$ python -q
>>> import numpy as np
>>> from numpy import linalg as LA
>>> np.set_printoptions(precision=4, suppress=True, linewidth=200, sign=" ")
>>> M = np.load("w.npy")
>>> M
array([[ 0, -2,  0,  2, -1, -3],
       [ 2,  0,  1, -1,  3, -1],
       [ 0, -1,  0,  1,  2,  0],
       [-2,  1, -1,  0, -2, -3],
       [ 1, -3, -2,  2,  0,  1],
       [ 3,  1,  0,  3, -1,  0]])
>>> # skew, so no eigenvalue has a real part
>>> def softmax(z):
...     e = np.exp(z - z.max(axis=-1, keepdims=True))
...     return e / e.sum(axis=-1, keepdims=True)
... 
>>> softmax(M).sum(axis=1)
array([ 1.,  1.,  1.,  1.,  1.,  1.])
>>> softmax(M[3] + 2)
array([ 0.0307,  0.6169,  0.0835,  0.2269,  0.0307,  0.0113])
>>> softmax(M[3])
array([ 0.0307,  0.6169,  0.0835,  0.2269,  0.0307,  0.0113])
>>> scores = M @ M.T / np.sqrt(6)
>>> softmax(scores).round(6).argmax(axis=1)
array([ 0,  1,  2,  3,  4,  5])
>>> softmax(scores)[3] @ M
array([-1.9659,  0.95  , -0.9832,  0.0336, -1.9829, -2.9993])
>>> LA.matrix_rank(M)
np.int64(6)
>>> np.abs(M).max()
np.int64(3)
>>> M - M[0]
array([[ 0,  0,  0,  0,  0,  0],
       [ 2,  2,  1, -3,  4,  2],
       [ 0,  1,  0, -1,  3,  3],
       [-2,  3, -1, -2, -1,  0],
       [ 1, -1, -2,  0,  1,  4],
       [ 3,  3,  0,  1,  0,  3]])
>>> LA.svd(M, compute_uv=False)
array([ 5.6584,  5.6584,  3.9065,  3.9065,  1.3119,  1.3119])
>>> M.sum(axis=1)
array([-4,  4,  2, -7, -1,  6])
>>> np.unravel_index(np.abs(M).argmax(), M.shape)
(np.int64(0), np.int64(5))
>>> round(LA.norm(M), 4)
np.float64(9.8995)
>>> rng = np.random.default_rng(820250)
>>> idx = rng.integers(0, 2, 5)
>>> arr = (idx[:, None] == idx) * 2 + np.eye(5)
>>> arr
array([[ 3.,  2.,  2.,  0.,  0.],
       [ 2.,  3.,  2.,  0.,  0.],
       [ 2.,  2.,  3.,  0.,  0.],
       [ 0.,  0.,  0.,  3.,  2.],
       [ 0.,  0.,  0.,  2.,  3.]])
>>> # equal to its transpose
>>> arr.shape
(5, 5)
>>> np.abs(arr).max()
np.float64(3.0)
>>> arr.sum(axis=0)
array([ 7.,  7.,  7.,  5.,  5.])
>>> arr.sum(axis=1)
array([ 7.,  7.,  7.,  5.,  5.])
>>> np.round(LA.norm(arr), 4)
np.float64(8.775)
>>> A = np.diag(10 * np.array([0, 0, 1, 2, 3])) + np.array([[1, 3, 3, 3, 0],
...     [2, 0, -2, 2, 2],
...     [-3, 2, 0, 2, -2],
...     [2, 3, -3, -1, 2],
...     [2, 1, 2, -2, 3]])
>>> A
array([[ 1,  3,  3,  3,  0],
       [ 2,  0, -2,  2,  2],
       [-3,  2, 10,  2, -2],
       [ 2,  3, -3, 19,  2],
       [ 2,  1,  2, -2, 33]])
>>> np.einsum("ij,ji->", A, A)
np.int64(1537)
>>> LA.eigvals(A)
array([32.6149, 19.479 ,  9.2631, -1.0059,  2.6488])
>>> round(LA.det(2 * A), 4), round(float(LA.det(A)), 4)
(np.float64(-501760.0), -15680.0)
>>> np.round(LA.det(A[::-1]), 4)
np.float64(-15680.0)
